$ python3 -q
>>> import numpy as np
>>> np.set_printoptions(suppress=True, linewidth=200)
>>> rnd = lambda a: np.round(a, 3) + 0
>>> W0 = np.loadtxt("x.csv", delimiter=",")
>>> W0
array([[ 5.,  0., -1., -1.,  2., -2.,  5., -3.,  1., -3.,  4., -3.],
       [ 3.,  3.,  1., -2., -5., -1.,  5.,  1.,  0.,  3.,  1., -5.],
       [ 0.,  4.,  5.,  0.,  4.,  1.,  1., -2.,  5.,  1., -4.,  5.],
       [-4.,  5.,  4., -4.,  0.,  4., -3., -3., -2., -1., -3., -4.],
       [-4., -3., -2.,  4., -1., -5., -5.,  5., -3.,  4., -1., -1.],
       [-4., -2., -3., -5.,  5.,  3., -2.,  4., -3.,  3.,  3.,  2.],
       [ 1., -1., -4.,  5.,  2.,  1., -5.,  1.,  0.,  2., -5.,  3.],
       [-5., -2.,  5., -5., -3., -2.,  4., -1.,  5., -1., -2., -5.],
       [-3., -4., -4.,  3., -5.,  2., -4.,  1., -2.,  2.,  2., -2.],
       [ 2., -5., -4.,  2., -2.,  3., -2., -1.,  3.,  3.,  1., -5.],
       [ 3.,  4.,  4., -4.,  1., -1.,  3.,  5., -2., -4.,  4.,  4.],
       [-3.,  5., -3.,  4., -4., -4., -4.,  3., -3.,  4.,  5., -2.]])
>>> gram = W0.T @ W0
>>> np.allclose(gram, gram.T)
True
>>> rnd(np.linalg.svd(W0, compute_uv=False) ** 2)
array([499.8  , 278.738, 227.765, 201.899, 142.487,  97.674,  50.046,  38.896,  28.822,  11.584,   4.176,   0.113])
>>> np.diag(gram)
array([139., 150., 154., 157., 130.,  91., 175., 102.,  99.,  95., 127., 163.])
>>> rnd(np.linalg.eigvalsh(gram)[::-1])
array([499.8  , 278.738, 227.765, 201.899, 142.487,  97.674,  50.046,  38.896,  28.822,  11.584,   4.176,   0.113])
>>> m1 = np.array([[-2, 1, -1, -1, -1, -2, 1, -1],
...     [0, 0, 0, -2, -2, 0, -1, 0],
...     [-2, -2, -1, 0, 0, 1, 0, 1],
...     [-1, 0, -2, -2, 1, 0, 2, 1],
...     [-2, -2, 2, 1, 2, -1, -2, 0],
...     [1, 2, 0, 0, 2, 2, -1, 2],
...     [0, 0, 1, -2, 1, 0, -2, -1],
...     [-2, -2, -2, -1, 1, 2, -2, -2],
...     [-1, 1, -2, -1, -1, 1, 1, -2]])
>>> m1[-1] = m1[0] + -3 * m1[1]
>>> m1
array([[-2,  1, -1, -1, -1, -2,  1, -1],
       [ 0,  0,  0, -2, -2,  0, -1,  0],
       [-2, -2, -1,  0,  0,  1,  0,  1],
       [-1,  0, -2, -2,  1,  0,  2,  1],
       [-2, -2,  2,  1,  2, -1, -2,  0],
       [ 1,  2,  0,  0,  2,  2, -1,  2],
       [ 0,  0,  1, -2,  1,  0, -2, -1],
       [-2, -2, -2, -1,  1,  2, -2, -2],
       [-2,  1, -1,  5,  5, -2,  4, -1]])
>>> x = np.array([2, 1, 1, 0, 1, 1, 0, 0])
>>> a = np.maximum(m1 @ x, 0)
>>> rnd(np.tanh(m1 @ x))
array([-1.   , -0.964, -1.   , -0.995, -0.995,  1.   ,  0.964, -1.   , -0.762])
>>> np.maximum(m1 @ (3 * x), 0)
array([ 0,  0,  0,  0,  0, 24,  6,  0,  0])
>>> a
array([0, 0, 0, 0, 0, 8, 2, 0, 0])
>>> np.maximum(m1 @ x, 0) - np.maximum(-m1 @ x, 0)
array([-7, -2, -6, -3, -3,  8,  2, -5, -1])
>>> np.flatnonzero(a > 1e-9)
array([5, 6])
>>> x = np.array([-2, -1, 1, 1, -2, 2, 3, 1])
>>> target = m1 @ x
>>> coef, lr = np.zeros(8), 1 / np.linalg.norm(m1, 2) ** 2
>>> for i in range(10):
...     coef -= lr * m1.T @ (m1 @ coef - target)
...     if i % 2 == 0: print(i, round(np.linalg.norm(m1 @ coef - target), 3))
... 
0 11.356
2 8.007
4 5.978
6 4.573
8 3.543
>>> rnd(coef)
array([-0.629, -1.138, -0.86 ,  0.959, -1.298,  0.099,  1.596,  1.11 ])
>>> O, r_ = np.linalg.qr(m1)
>>> rnd(O.T @ O)
array([[1., 0., 0., 0., 0., 0., 0., 0.],
       [0., 1., 0., 0., 0., 0., 0., 0.],
       [0., 0., 1., 0., 0., 0., 0., 0.],
       [0., 0., 0., 1., 0., 0., 0., 0.],
       [0., 0., 0., 0., 1., 0., 0., 0.],
       [0., 0., 0., 0., 0., 1., 0., 0.],
       [0., 0., 0., 0., 0., 0., 1., 0.],
       [0., 0., 0., 0., 0., 0., 0., 1.]])
>>> np.trace(O @ O.T)
np.float64(8.0)
>>> rnd(np.abs(np.diag(r_)))
array([4.69 , 3.668, 3.48 , 5.659, 4.217, 2.429, 1.684, 0.96 ])
>>> rnd(O @ r_)
array([[-2.,  1., -1., -1., -1., -2.,  1., -1.],
       [ 0.,  0.,  0., -2., -2.,  0., -1.,  0.],
       [-2., -2., -1.,  0.,  0.,  1.,  0.,  1.],
       [-1.,  0., -2., -2.,  1.,  0.,  2.,  1.],
       [-2., -2.,  2.,  1.,  2., -1., -2.,  0.],
       [ 1.,  2.,  0.,  0.,  2.,  2., -1.,  2.],
       [ 0.,  0.,  1., -2.,  1.,  0., -2., -1.],
       [-2., -2., -2., -1.,  1.,  2., -2., -2.],
       [-2.,  1., -1.,  5.,  5., -2.,  4., -1.]])
>>> P = m1 @ np.linalg.solve(m1.T @ m1, m1.T)
>>> np.trace(P)
np.float64(8.0)
>>> rnd(P @ m1[:, 4])
array([-1., -2.,  0.,  1.,  2.,  2.,  1.,  1.,  5.])
>>> rnd(np.linalg.eigvalsh(P))
array([0., 1., 1., 1., 1., 1., 1., 1., 1.])
>>> A = np.loadtxt("layer15.csv", delimiter=",")
>>> A
array([[  0.,  -6., -11.,   6.,   0.,   1.,   2.,  10.,  -5.,   2.,   6.],
       [  6.,   0., -10.,   2., -12.,   5.,   6., -14.,   7.,   6., -12.],
       [ 11.,  10.,   0.,  13.,  -9.,  -4.,   2.,  16.,  -6.,  -4.,  -6.],
       [ -6.,  -2., -13.,   0.,  -5.,  11., -11.,   0.,  11.,  -3.,   7.],
       [  0.,  12.,   9.,   5.,   0., -16.,   0.,   2.,  -6., -10.,  -5.],
       [ -1.,  -5.,   4., -11.,  16.,   0.,   8.,  14.,   0.,   1.,  -5.],
       [ -2.,  -6.,  -2.,  11.,   0.,  -8.,   0.,  13.,  -6.,   8.,   3.],
       [-10.,  14., -16.,   0.,  -2., -14., -13.,   0.,  13., -13.,   7.],
       [  5.,  -7.,   6., -11.,   6.,   0.,   6., -13.,   0.,  12.,  -7.],
       [ -2.,  -6.,   4.,   3.,  10.,  -1.,  -8.,  13., -12.,   0.,  -2.],
       [ -6.,  12.,   6.,  -7.,   5.,   5.,  -3.,  -7.,   7.,   2.,   0.]])
>>> left, s, Vh = np.linalg.svd(A, full_matrices=False)
>>> left.shape, s.shape, Vh.shape
((11, 11), (11,), (11, 11))
>>> rnd(np.sqrt((s ** 2).sum())), rnd(np.linalg.norm(A))
(np.float64(86.325), np.float64(86.325))
>>> rnd(s / s[0])
array([1.   , 1.   , 0.741, 0.741, 0.401, 0.401, 0.247, 0.247, 0.131, 0.131, 0.   ])
>>> rnd(s)
array([45.65 , 45.65 , 33.831, 33.831, 18.286, 18.286, 11.29 , 11.29 ,  5.976,  5.976,  0.   ])
>>> rnd(left.T @ left)
array([[1., 0., 0., 0., 0., 0., 0., 0., 0., 0., 0.],
       [0., 1., 0., 0., 0., 0., 0., 0., 0., 0., 0.],
       [0., 0., 1., 0., 0., 0., 0., 0., 0., 0., 0.],
       [0., 0., 0., 1., 0., 0., 0., 0., 0., 0., 0.],
       [0., 0., 0., 0., 1., 0., 0., 0., 0., 0., 0.],
       [0., 0., 0., 0., 0., 1., 0., 0., 0., 0., 0.],
       [0., 0., 0., 0., 0., 0., 1., 0., 0., 0., 0.],
       [0., 0., 0., 0., 0., 0., 0., 1., 0., 0., 0.],
       [0., 0., 0., 0., 0., 0., 0., 0., 1., 0., 0.],
       [0., 0., 0., 0., 0., 0., 0., 0., 0., 1., 0.],
       [0., 0., 0., 0., 0., 0., 0., 0., 0., 0., 1.]])
>>> rnd(np.cumsum(s ** 2) / np.sum(s ** 2))
array([0.28 , 0.559, 0.713, 0.866, 0.911, 0.956, 0.973, 0.99 , 0.995, 1.   , 1.   ])
